>>> import numpy as np
>>> from numpy import linalg as LA
>>> np.set_printoptions(suppress=True, linewidth=100)
>>> Q, _ = LA.qr(np.array([[0.5, 0.9, 1.0, 1.2, -0.3, 0.2],
...     [-0.7, -0.2, -1.2, 2.2, 0.0, -0.6],
...     [0.3, -1.0, 0.9, 0.0, -0.8, 1.9],
...     [-1.2, 0.6, 1.9, -1.0, -0.6, 0.6],
...     [1.0, 0.3, -1.1, 0.5, -0.2, 0.3],
...     [-0.3, -1.6, 0.9, -0.1, -1.3, 0.9]]))
>>> V, _ = LA.qr(np.array([[2.0, 1.6, 1.8, 0.2],
...     [-0.7, 1.6, -0.4, 0.8],
...     [-0.2, 0.3, 0.6, 0.0],
...     [0.5, 0.1, -0.6, 0.2]]))
>>> sig = 3 * 0.9 ** np.arange(4)
>>> K = Q[:, :4] * sig @ V[:4]
>>> print(K.round(2))
[[-0.04  1.55  1.73  0.1 ]
 [-1.21 -0.73  0.2   1.89]
 [ 0.67 -0.79  1.21 -0.56]
 [-2.13  0.31 -0.1  -1.07]
 [ 1.45  0.72  0.01  0.54]
 [ 0.04 -1.81  0.93 -0.5 ]]
>>> print(np.round(K.sum(axis=0), 2))
[-1.21 -0.76  3.98  0.39]
>>> print(K.shape)
(6, 4)
>>> print(np.round(K.sum(axis=1), 2))
[ 3.34  0.15  0.53 -3.    2.72 -1.34]
>>> print(round(float(LA.norm(K)), 2))
5.19
>>> print(np.round(LA.svd(K, compute_uv=False), 2))
[3.   2.7  2.43 2.19]
>>> print(np.unravel_index(np.abs(K).argmax(), K.shape))
(np.int64(3), np.int64(0))
>>> M = np.load("arr.npy")
>>> print(M)
[[8 6 3 4]
 [4 5 5 7]
 [3 6 7 8]
 [2 2 1 9]]
>>> proj = np.triu(np.array([[0, 5, -2, 5], [9, 1, 2, 8], [-9, 8, 0, 1], [-8, 2, -5, 6]]), 1) + np.eye(4)
>>> out = proj @ M @ LA.inv(proj)
>>> print(out)
[[  32. -131.  345.  611.]
 [  26.  -97.  273.  468.]
 [   5.  -17.   52.   76.]
 [   2.   -8.   21.   42.]]
>>> print(np.round(np.poly(out), 2))
[   1.  -29.  218. -489. -103.]
>>> W0 = np.loadtxt("m.csv", delimiter=",")
>>> print(W0)
[[ 2. -1.  2. -2. -1.  1. -1.  2.]
 [ 0. -3.  3. -2. -2.  3.  0.  2.]
 [-2. -3.  5. -2.  0.  4. -2.  1.]
 [-4. -1.  3.  0.  0.  2. -2. -1.]
 [-4. -2.  2.  0. -1.  4. -2.  0.]
 [-2. -2.  4. -1. -2.  5. -3.  0.]
 [-1.  0.  5.  0. -2.  7. -3. -1.]
 [-1. -2.  4. -1.  0.  9. -2.  0.]
 [ 1.  0.  6.  1.  1. 11. -3. -1.]
 [ 0.  2.  8.  2. -1. 11. -1. -3.]
 [ 2.  4. 10.  2. -1. 11.  0. -5.]]
>>> x = np.array([2, 1, 3, -3, -1, 1, -2, 3])
>>> target = W0 @ x
>>> print(np.round(LA.pinv(W0) @ W0, 2) + 0)
[[1. 0. 0. 0. 0. 0. 0. 0.]
 [0. 1. 0. 0. 0. 0. 0. 0.]
 [0. 0. 1. 0. 0. 0. 0. 0.]
 [0. 0. 0. 1. 0. 0. 0. 0.]
 [0. 0. 0. 0. 1. 0. 0. 0.]
 [0. 0. 0. 0. 0. 1. 0. 0.]
 [0. 0. 0. 0. 0. 0. 1. 0.]
 [0. 0. 0. 0. 0. 0. 0. 1.]]
>>> print(np.round(LA.solve(W0.T @ W0, W0.T @ target), 2))
[ 2.  1.  3. -3. -1.  1. -2.  3.]
>>> rng = np.random.default_rng(3506)
>>> target = target + 0.3 * rng.normal(size=11)
>>> print(target.round(2))
[25.1  22.37 25.2   3.18  5.6  21.93 24.9  23.77 30.18 24.82 29.39]
>>> c, *_ = LA.lstsq(W0, target)
>>> print([round(float(LA.norm(LA.solve(W0.T @ W0 + lam * np.eye(8), W0.T @ target))), 2) for lam in (0, 1, 10, 100)])
[6.28, 5.48, 4.34, 2.52]
>>> print(np.round(W0.T @ (target - W0 @ c), 2) + 0)
[0. 0. 0. 0. 0. 0. 0. 0.]
>>> print(c.round())
[ 2.  1.  3. -3. -1.  1. -2.  3.]
>>> print(c.round(2))
[ 1.89  1.21  3.06 -3.08 -0.87  0.97 -2.08  3.09]
